>>> import numpy as np
>>> np.set_printoptions(precision=3, suppress=True, linewidth=200, floatmode="fixed")
>>> tidy = lambda a: np.round(a, 3) + 0
>>> A = np.loadtxt("arr.csv", delimiter=",")
>>> A
array([[ -8.924,   6.823,  -8.145, -10.042,   3.572,  12.629,  -9.518,   8.207],
       [  4.488,  -4.093,   7.899,   9.821,  -4.195, -11.341,   7.089,  -6.520],
       [ -3.633,   5.579,  10.864,  10.258,  -3.008, -10.511,   0.734,  -0.194],
       [  3.542,   1.975,  14.236,   9.862,  -1.813, -14.992,   7.298,  -2.171],
       [ -7.197,   5.116,  -7.155,  -7.943,   2.878,  10.139,  -7.848,   5.866],
       [ -5.307,   4.170,   6.906,   7.933,  -2.884,  -6.852,  -1.037,  -0.440],
       [  1.547, -12.745, -12.944,   4.041,  -6.705,   7.446,  -2.178, -10.420],
       [ -9.117,   1.007, -10.802,  -4.094,  -1.605,  11.604,  -9.840,   1.679],
       [  2.925,   1.709,  14.591,  10.645,  -1.679, -14.671,   7.165,  -1.873],
       [  2.260,   2.959,  -9.033, -17.658,   9.567,  13.194,  -2.597,   8.235],
       [  3.054,  -7.676,   3.647,  13.861,  -8.201,  -9.230,   4.786,  -9.874],
       [ -0.549,   8.563,  -3.668, -18.506,  11.232,   9.132,  -3.344,  11.756],
       [ 10.264,  -5.361,  -4.524,  -9.823,   5.087,   4.709,   5.055,  -0.058]])
>>> left, sv, VT = np.linalg.svd(A, full_matrices=False)
>>> tidy(left.T @ A @ VT.T)
array([[69.156,  0.000,  0.000,  0.000,  0.000,  0.000,  0.000,  0.000],
       [ 0.000, 34.257,  0.000,  0.000,  0.000,  0.000,  0.000,  0.000],
       [ 0.000,  0.000, 27.096,  0.000,  0.000,  0.000,  0.000,  0.000],
       [ 0.000,  0.000,  0.000,  1.508,  0.000,  0.000,  0.000,  0.000],
       [ 0.000,  0.000,  0.000,  0.000,  1.082,  0.000,  0.000,  0.000],
       [ 0.000,  0.000,  0.000,  0.000,  0.000,  0.806,  0.000,  0.000],
       [ 0.000,  0.000,  0.000,  0.000,  0.000,  0.000,  0.577,  0.000],
       [ 0.000,  0.000,  0.000,  0.000,  0.000,  0.000,  0.000,  0.502]])
>>> tidy(sv)
array([69.156, 34.257, 27.096,  1.508,  1.082,  0.806,  0.577,  0.502])
>>> tidy(left.T @ left)
array([[1.000, 0.000, 0.000, 0.000, 0.000, 0.000, 0.000, 0.000],
       [0.000, 1.000, 0.000, 0.000, 0.000, 0.000, 0.000, 0.000],
       [0.000, 0.000, 1.000, 0.000, 0.000, 0.000, 0.000, 0.000],
       [0.000, 0.000, 0.000, 1.000, 0.000, 0.000, 0.000, 0.000],
       [0.000, 0.000, 0.000, 0.000, 1.000, 0.000, 0.000, 0.000],
       [0.000, 0.000, 0.000, 0.000, 0.000, 1.000, 0.000, 0.000],
       [0.000, 0.000, 0.000, 0.000, 0.000, 0.000, 1.000, 0.000],
       [0.000, 0.000, 0.000, 0.000, 0.000, 0.000, 0.000, 1.000]])
>>> np.abs(left[:, 0]).round(6).argmax()
np.int64(9)
>>> tidy(VT @ VT.T)
array([[1.000, 0.000, 0.000, 0.000, 0.000, 0.000, 0.000, 0.000],
       [0.000, 1.000, 0.000, 0.000, 0.000, 0.000, 0.000, 0.000],
       [0.000, 0.000, 1.000, 0.000, 0.000, 0.000, 0.000, 0.000],
       [0.000, 0.000, 0.000, 1.000, 0.000, 0.000, 0.000, 0.000],
       [0.000, 0.000, 0.000, 0.000, 1.000, 0.000, 0.000, 0.000],
       [0.000, 0.000, 0.000, 0.000, 0.000, 1.000, 0.000, 0.000],
       [0.000, 0.000, 0.000, 0.000, 0.000, 0.000, 1.000, 0.000],
       [0.000, 0.000, 0.000, 0.000, 0.000, 0.000, 0.000, 1.000]])
>>> (sv > 1e-8).sum()
np.int64(8)
